$ python3 -q
>>> import numpy as np
>>> np.set_printoptions(precision=3, suppress=True, linewidth=140)
>>> tidy = lambda a: np.round(a, 3) + 0
>>> basis = np.array([[1, 1, 1, 2], [1, 1, 1, 0], [2, 2, 0, 1], [0, 2, 1, 2]])
>>> rng = np.random.default_rng(18)
>>> E = (rng.random((29, 4)) < 0.25) @ basis
>>> E
array([[0, 2, 1, 2],
       [0, 0, 0, 0],
       [1, 1, 1, 0],
       [0, 2, 1, 2],
       [0, 0, 0, 0],
       [1, 3, 2, 4],
       [1, 1, 1, 0],
       [0, 0, 0, 0],
       [0, 0, 0, 0],
       [3, 3, 1, 1],
       [4, 4, 2, 3],
       [2, 4, 1, 3],
       [4, 4, 2, 3],
       [0, 2, 1, 2],
       [0, 0, 0, 0],
       [0, 0, 0, 0],
       [0, 0, 0, 0],
       [0, 0, 0, 0],
       [1, 1, 1, 2],
       [0, 2, 1, 2],
       [2, 2, 0, 1],
       [2, 4, 3, 4],
       [1, 1, 1, 0],
       [0, 0, 0, 0],
       [2, 2, 2, 2],
       [0, 2, 1, 2],
       [1, 1, 1, 2],
       [0, 0, 0, 0],
       [1, 1, 1, 0]])
>>> d = np.linalg.norm(E[:, None] - E[None], axis=-1)
>>> print(d.shape)
(29, 29)
>>> np.linalg.matrix_rank(d ** 2)
np.int64(6)
>>> tidy(np.linalg.norm(E, axis=1))
array([3.   , 0.   , 1.732, 3.   , 0.   , 5.477, 1.732, 0.   , 0.   , 4.472, 6.708, 5.477, 6.708, 3.   , 0.   , 0.   , 0.   , 0.   , 2.646,
       3.   , 3.   , 6.708, 1.732, 0.   , 4.   , 3.   , 2.646, 0.   , 1.732])
>>> np.unravel_index(d.round(6).argmax(), d.shape)
(np.int64(1), np.int64(10))
>>> d.mean(axis=1).argmax()
np.int64(10)
>>> np.flatnonzero(d[26] < d.mean() / 2)
array([18, 26])
>>> (d + 1e9 * np.eye(29)).round(6).argmin(axis=1)
array([ 3,  4,  6,  0,  1, 21,  2,  1,  1, 20, 12,  5, 10,  0,  1,  1,  1,  1, 26,  0,  9,  5,  2,  1, 18,  0, 18,  1,  2])
>>> Xs = (E - E.mean(axis=0)) / E.std(axis=0)
>>> np.argwhere(np.abs(Xs) > 2)
array([[ 5,  3],
       [10,  0],
       [12,  0],
       [21,  2],
       [21,  3]])
>>> tidy(Xs.std(axis=0))
array([1., 1., 1., 1.])
>>> c = np.linalg.lstsq(np.delete(Xs, 0, axis=1), Xs[:, 0])[0]
>>> np.abs(c).argmax()
np.int64(0)
>>> tidy(c)
array([ 1.212,  0.264, -0.759])
>>> x0 = np.array([-1, 3, 0, 2])
>>> y = E @ x0
>>> tidy(np.linalg.pinv(E) @ E)
array([[1., 0., 0., 0.],
       [0., 1., 0., 0.],
       [0., 0., 1., 0.],
       [0., 0., 0., 1.]])
>>> y
array([10,  0,  2, 10,  0, 16,  2,  0,  0,  8, 14, 16, 14, 10,  0,  0,  0,  0,  6, 10,  6, 18,  2,  0,  8, 10,  6,  0,  2])
>>> tidy(np.linalg.lstsq(E, y)[0])
array([-1.,  3.,  0.,  2.])
>>> tidy(np.linalg.solve(E.T @ E, E.T @ y))
array([-1.,  3.,  0.,  2.])
>>> y = y + 0.02 * rng.normal(size=29)
>>> tidy(y)
array([10.036,  0.042,  1.992,  9.944, -0.008, 16.013,  1.987,  0.013,  0.012,  7.987, 13.995, 15.98 , 13.991,  9.978, -0.011,  0.029,
       -0.006,  0.022,  6.006,  9.97 ,  5.998, 17.991,  1.975, -0.009,  8.024, 10.024,  5.992, -0.014,  1.999])
>>> c, *_ = np.linalg.lstsq(E, y)
>>> [round(float(np.linalg.norm(np.linalg.solve(E.T @ E + lam * np.eye(4), E.T @ y))), 2) for lam in (0, 1, 10, 100)]
[3.73, 3.51, 2.88, 1.94]
>>> tidy(E.T @ (y - E @ c))
array([0., 0., 0., 0.])
>>> tidy(c)
array([-0.994,  2.986,  0.001,  2.009])
>>> labels = E[:, 3] > np.median(E[:, 3])
>>> f = E[labels].mean(axis=0) - E[~labels].mean(axis=0)
>>> tidy(f)
array([0.745, 1.976, 1.149, 2.413])
>>> np.argsort(-np.abs(f).round(6), kind="stable")
array([3, 1, 2, 0])
>>> ((E - E.mean(axis=0)) @ f > 0).astype(int)
array([1, 0, 0, 1, 0, 1, 0, 0, 0, 1, 1, 1, 1, 1, 0, 0, 0, 0, 1, 1, 1, 1, 0, 0, 1, 1, 1, 0, 0])
>>> cov = np.cov(E, rowvar=False)
>>> print(tidy(np.corrcoef(E[:, 1], E[:, 0])[0, 1]))
0.767
>>> print(np.argsort(-E.std(axis=0).round(6), kind="stable"))
[1 3 0 2]
>>> np.argwhere(np.triu(np.abs(np.corrcoef(E.T)) > 0.8, 1))
array([[1, 2],
       [1, 3],
       [2, 3]])
>>> tidy(E.std(axis=0))
array([1.185, 1.379, 0.791, 1.323])
>>> tidy(np.polyfit(E[:, 1], E[:, 0], 1))
array([ 0.659, -0.057])
>>> print(tidy(cov))
[[1.453 1.298 0.624 0.844]
 [1.298 1.97  0.937 1.654]
 [0.624 0.937 0.648 0.894]
 [0.844 1.654 0.894 1.813]]
>>> print(np.median(E, axis=0))
[0. 1. 1. 1.]
>>> A = np.load("w.npy")
>>> A
array([[-0.907,  0.207,  0.159, -0.721,  0.11 , -0.869],
       [ 0.965,  0.617, -0.814, -0.598, -0.06 ,  0.319],
       [ 0.954,  0.422, -0.994,  0.501, -0.11 ,  0.837],
       [-1.   , -0.894,  0.992,  0.711,  0.197, -0.917],
       [-0.454,  0.207,  0.04 , -0.544,  0.05 , -0.585],
       [-0.814, -0.558,  0.94 ,  0.446,  0.03 , -0.119],
       [-0.01 ,  0.617,  0.327, -0.941,  0.08 , -0.869],
       [ 0.611, -0.515, -0.951,  0.973, -0.129,  0.959],
       [-0.744,  0.   ,  0.31 , -0.345,  0.06 , -0.592],
       [ 0.782,  0.09 , -0.981,  0.731, -0.09 ,  0.818],
       [-0.721,  0.207,  0.974, -0.907,  0.11 , -0.91 ],
       [ 0.945,  0.291, -0.508, -0.02 , -0.08 ,  0.629],
       [ 0.264, -0.969, -0.987,  1.   , -0.264,  1.   ],
       [-0.04 ,  0.03 , -0.716,  0.254, -0.01 ,  0.178],
       [-0.827,  0.149,  0.925, -0.845,  0.11 , -0.894],
       [ 1.   ,  0.824, -0.991, -0.43 , -0.188,  0.925],
       [-0.558,  0.03 ,  0.995, -0.874,  0.09 , -0.859],
       [-0.996, -0.701,  0.814,  0.629,  0.11 , -0.653],
       [ 0.585, -0.47 , -0.821,  0.941, -0.11 ,  0.923],
       [-0.405, -0.757,  0.38 ,  0.962, -0.07 ,  0.864],
       [-0.405,  0.149,  0.537, -0.585,  0.05 , -0.598],
       [ 0.319,  0.793,  0.93 , -0.995,  0.119, -0.971],
       [-0.968, -0.149,  0.93 , -0.664,  0.129, -0.901],
       [ 0.998,  0.235, -0.989,  0.864, -0.217,  0.986],
       [-0.985, -0.933,  0.629,  0.994, -0.02 ,  0.818],
       [-0.994, -0.874,  0.885,  0.946,  0.05 ,  0.129],
       [-0.964, -0.345,  0.876, -0.197,  0.1  , -0.762],
       [ 0.97 ,  0.937, -0.905, -0.992,  0.03 , -0.834],
       [ 0.876,  0.446,  0.446, -0.726, -0.02 , -0.119],
       [-0.989, -0.578,  0.98 , -0.03 ,  0.119, -0.811],
       [-0.31 , -0.119, -0.909,  0.641, -0.02 ,  0.414]])
>>> Xs = (A - A.mean(axis=0)) / A.std(axis=0)
>>> np.argwhere(np.abs(Xs) > 2)
array([[12,  4]])
>>> tidy(Xs.std(axis=0))
array([1., 1., 1., 1., 1., 1.])
>>> c = np.linalg.lstsq(np.delete(Xs, 4, axis=1), Xs[:, 4])[0]
>>> print(tidy(1 - np.var(Xs[:, 4] - np.delete(Xs, 4, axis=1) @ c)))
0.925
>>> tidy(c)
array([-0.253,  0.367,  0.259,  0.459, -0.841])
